% python3 -q
>>> import numpy as np
>>> from numpy import linalg as LA
>>> np.set_printoptions(precision=2, suppress=True, linewidth=200)
>>> mat = np.load("m.npy")
>>> mat
array([[ 5,  5,  5,  5],
       [ 5, 10, 10, 10],
       [ 5, 10, 15, 15],
       [ 5, 10, 15, 20]])
>>> # symmetric
>>> other = np.array([[-3, 3, 1], [-3, -1, 0]])
>>> cent = np.kron(other, mat)
>>> cent.shape
(8, 12)
>>> LA.matrix_rank(cent)
np.int64(8)
>>> vec = np.array([-3, 0, 5, 5])
>>> y = mat @ vec
>>> coef, lr = np.zeros(4), 1 / LA.norm(mat, 2) ** 2
>>> for i in range(4):
...     coef -= lr * mat.T @ (mat @ coef - y)
...     if i % 1 == 0: print(i, round(LA.norm(mat @ coef - y), 2))
... 
0 23.49
1 23.16
2 22.84
3 22.53
>>> coef
array([1.08, 2.2 , 3.18, 3.74])
>>> w, V = LA.eig(mat)
>>> np.sort(LA.eigvals(LA.inv(mat)))
array([0.02, 0.2 , 0.47, 0.71])
>>> np.sort(LA.eigvals(mat.T))
array([ 1.42,  2.13,  5.  , 41.45])
>>> np.sort(LA.eigvals(mat @ mat))
array([   2.  ,    4.54,   25.  , 1718.46])
>>> w
array([41.45,  5.  ,  2.13,  1.42])
>>> data = np.loadtxt("w.csv", delimiter=",")
>>> data
array([[-1.08,  1.4 , -9.51, -2.55],
       [ 0.2 , -0.31, -9.59,  2.8 ],
       [-5.12,  0.05, -2.87,  8.1 ],
       [ 0.5 ,  0.55, -5.33, -8.43],
       [-1.24, -2.06, -3.77, -8.95],
       [ 1.96,  9.62,  0.45, -1.84],
       [ 2.3 , -5.65, -7.9 , -0.66],
       [ 3.91,  6.7 ,  5.59, -2.94],
       [ 9.26,  0.79,  3.28,  1.68],
       [ 0.48, -5.14,  5.1 ,  6.88],
       [-2.79, -5.73,  7.68,  0.64],
       [-1.19,  9.32,  2.23, -2.61],
       [ 0.87, -8.13, -5.76, -0.07],
       [ 6.14,  3.79,  5.4 , -4.33],
       [-0.14, -3.76,  8.72, -3.13],
       [ 2.27,  4.99, -8.19,  1.69],
       [-8.91,  2.43, -3.82, -0.39],
       [-0.14,  7.86, -5.37, -3.08],
       [-1.21,  9.22, -2.44,  2.75],
       [ 1.56,  0.3 ,  9.87,  0.08],
       [-8.43, -0.9 , -3.43, -4.05],
       [-7.33, -4.37,  1.81, -4.88],
       [ 5.85,  0.59,  1.67,  7.91],
       [ 7.54, -3.57, -5.45, -0.88],
       [-8.05,  3.94, -4.38,  0.61]])
>>> G = data.T @ data
>>> LA.svd(data, compute_uv=False) ** 2
array([905.61, 651.29, 525.97, 417.38])
